$ python3 -q
>>> import numpy as np
>>> from numpy import linalg as LA
>>> np.set_printoptions(suppress=True, linewidth=120)
>>> rnd = lambda a: np.round(a, 4) + 0
>>> sv = 20 * 0.7 ** np.arange(9)
>>> rng = np.random.default_rng(141)
>>> F = rng.normal(size=(21, 9)) * rng.permutation(sv)
>>> rnd(F)
array([[-11.2874,   2.9259,  -0.0527,  -2.5675,  -7.7241, -13.56  ,   0.5952,   1.2159,  -3.5964],
       [ -4.5841,   0.9628,   0.1155,   5.9188, -21.1565,  21.8709,  -0.2094,  -0.4643, -13.3326],
       [  2.0093,   0.4049,   2.6095,   5.9673,  -7.8652,  42.2736,  -2.9405,   0.1673,  -7.4849],
       [-19.5232,  -1.0392,   0.1204,   4.1108, -12.069 ,   4.5306,   1.716 ,  -0.2067,  -1.486 ],
       [-15.8771,   0.5116,  -1.9369,  -4.7093,  12.5056,  23.637 ,  -2.2467,  -2.0928,   9.7965],
       [  6.8617,  -1.3103,  -0.5777,   3.3397,  19.1501,  -7.2133,  -0.792 ,  -0.3547,  -2.516 ],
       [  4.0677,  -0.2982,   2.572 ,  -0.6876,  22.5818, -28.6493,   1.0021,   0.6803,  -4.1139],
       [ -2.5435,  -2.1612,  -1.3157, -16.075 ,  -5.2752,   9.7086,   1.7903,  -1.2435,  -0.3483],
       [ -5.9073,   0.2336,   1.8937,   0.5182,  -3.6291,  15.5317,  -7.5789,   1.1945,   0.558 ],
       [ -9.8344,  -3.6032,  -0.9238,  -8.0819,  -2.9775, -17.2364,  -1.2191,   0.6076,   5.4518],
       [ -0.6164,  -0.3633,  -1.9768,   6.8   ,  11.4109,  25.8629,   2.8264,  -0.472 ,  -3.2846],
       [  1.5356,  -0.2163,  -0.6474,  -2.8644, -29.3897, -12.0112,  -0.3021,  -1.4458,  -9.0964],
       [ 16.201 ,   1.7257,  -5.2422,  -1.7161, -48.6029,   5.8681,   1.3753,  -0.6189,  15.7273],
       [  8.6193,  -2.1447,   1.7876,  13.8614,  -3.2576,  -5.5377,   2.9921,   0.7758,  -2.2025],
       [ -1.1608,   3.4621,  -0.0373,  -5.2799, -16.0962, -32.2325,  -4.9695,  -0.3407,  -9.6128],
       [ 15.6393,   1.6452,  -0.5745,  -6.333 ,  14.4235,  12.8497,   3.4746,   1.4077,   3.4315],
       [  2.477 ,  -0.5253,  -3.4978,   4.1832,  14.4702, -24.2761,  -4.0818,   0.7609,  -0.8583],
       [ -6.8864,  -2.7108,  -0.3989,  -2.9797, -17.0213,  22.5063,  -1.984 ,  -0.349 ,  10.5515],
       [  1.9705,   0.5227,  -0.4465,  -3.1513,  -3.8291,  -7.2323,   1.2945,  -1.5418,  -9.8069],
       [  2.5644,  -0.4024,  -0.5726,  -1.5764,   2.8572,  -6.7278,   2.1103,   1.4307, -11.502 ],
       [  7.1163,  -2.5364,  -2.524 , -16.8595,  29.7767, -15.5118,   4.2306,   0.3284,  -3.7506]])
>>> Xc = (F - F.mean(axis=0)) / F.std(axis=0)
>>> rnd(Xc.std(axis=0))
array([1., 1., 1., 1., 1., 1., 1., 1., 1.])
>>> np.argwhere(np.abs(Xc) > 2)
array([[ 2,  5],
       [ 3,  0],
       [ 4,  7],
       [ 7,  3],
       [ 8,  6],
       [12,  2],
       [12,  4],
       [12,  8],
       [13,  3],
       [14,  1],
       [20,  3]])
>>> b = LA.lstsq(np.delete(Xc, 1, axis=1), Xc[:, 1])[0]
>>> rnd(1 - np.var(Xc[:, 1] - np.delete(Xc, 1, axis=1) @ b))
np.float64(0.2263)
>>> np.abs(b).argmax()
np.int64(7)
>>> other = F + rng.integers(-2, 3, (21, 5)) @ rng.integers(-2, 3, (5, 9))
>>> rnd(other)
array([[-12.2874,   4.9259,   3.9473,   4.4325, -15.7241, -11.56  ,   1.5952,   4.2159,   0.4036],
       [ -3.5841,  -3.0372,   3.1155,   0.9188, -17.1565,  27.8709,   6.7906,  -8.4643,  -8.3326],
       [ -5.9907,  -1.5951,   3.6095,  11.9673,  -9.8652,  36.2736,  -3.9405,   5.1673,  -7.4849],
       [-16.5232,  -1.0392,   6.1204,   7.1108, -16.069 ,   2.5306,   1.716 ,  -3.2067,  -4.486 ],
       [-21.8771,  -0.4884,  -4.9369,  -2.7093,  13.5056,  16.637 ,  -5.2467,   2.9072,   6.7965],
       [ 14.8617,  -0.3103,   0.4223,  -2.6603,  21.1501,   2.7867,   3.208 ,  -7.3547,   1.484 ],
       [ -0.9323,  -0.2982,   7.572 ,   8.3124,  14.5818, -30.6493,   2.0021,   4.6803,  -1.1139],
       [ -6.5435,  -4.1612,   5.6843,  -8.075 , -10.2752,   4.7086,   1.7903,  -0.2435,  -1.3483],
       [ -3.9073,  -0.7664,  11.8937,   6.5182,  -9.6291,  17.5317,  -4.5789,  -2.8055,   2.558 ],
       [-17.8344,  -8.6032,   1.0762,  -6.0819,  -1.9775, -24.2364,   0.7809,   0.6076,   4.4518],
       [  4.3836,   3.6367,  -3.9768,   3.8   ,   7.4109,  35.8629,   6.8264,  -1.472 ,   3.7154],
       [  7.5356,   5.7837,  -3.6474,  -2.8644, -33.3897,  -8.0112,  -3.3021,   1.5542,  -9.0964],
       [ 20.201 ,   0.7257,  -4.2422,  -7.7161, -46.6029,  15.8681,   8.3753,  -7.6189,  22.7273],
       [ 11.6193,  -1.1447,  -0.2124,   8.8614,  -3.2576,   0.4623,   6.9921,  -2.2242,   1.7975],
       [ -3.1608,   3.4621,   4.9627,   0.7201, -23.0962, -35.2325,  -3.9695,   0.6593,  -9.6128],
       [ 16.6393,   3.6452,   4.4255,  -1.333 ,   5.4235,  17.8497,   7.4746,   1.4077,   9.4315],
       [  3.477 ,  -3.5253,   5.5022,   5.1832,   9.4702, -19.2761,   4.9182,  -7.2391,   5.1417],
       [ -3.8864,   1.2892,   0.6011,   0.0203, -24.0213,  25.5063,  -1.984 ,   1.651 ,  12.5515],
       [  6.9705,   2.5227,   0.5535,  -4.1513,  -5.8291,  -7.2323,   0.2945,  -3.5418, -12.8069],
       [ -4.4356,  -4.4024,   1.4274,   1.4236,   3.8572, -11.7278,   3.1103,   2.4307, -11.502 ],
       [  1.1163,  -3.5364,   4.476 ,  -8.8595,  17.7767, -15.5118,  11.2306,   1.3284,   3.2494]])
>>> np.abs(other - F).sum(axis=1)
array([32., 43., 31., 24., 31., 43., 37., 33., 36., 28., 40., 29., 45., 28., 25., 37., 47., 25., 17., 24., 49.])
>>> rnd(LA.svd(other - F, compute_uv=False))
array([41.164 , 38.2978, 23.2283, 15.4683,  5.2893,  0.    ,  0.    ,  0.    ,  0.    ])
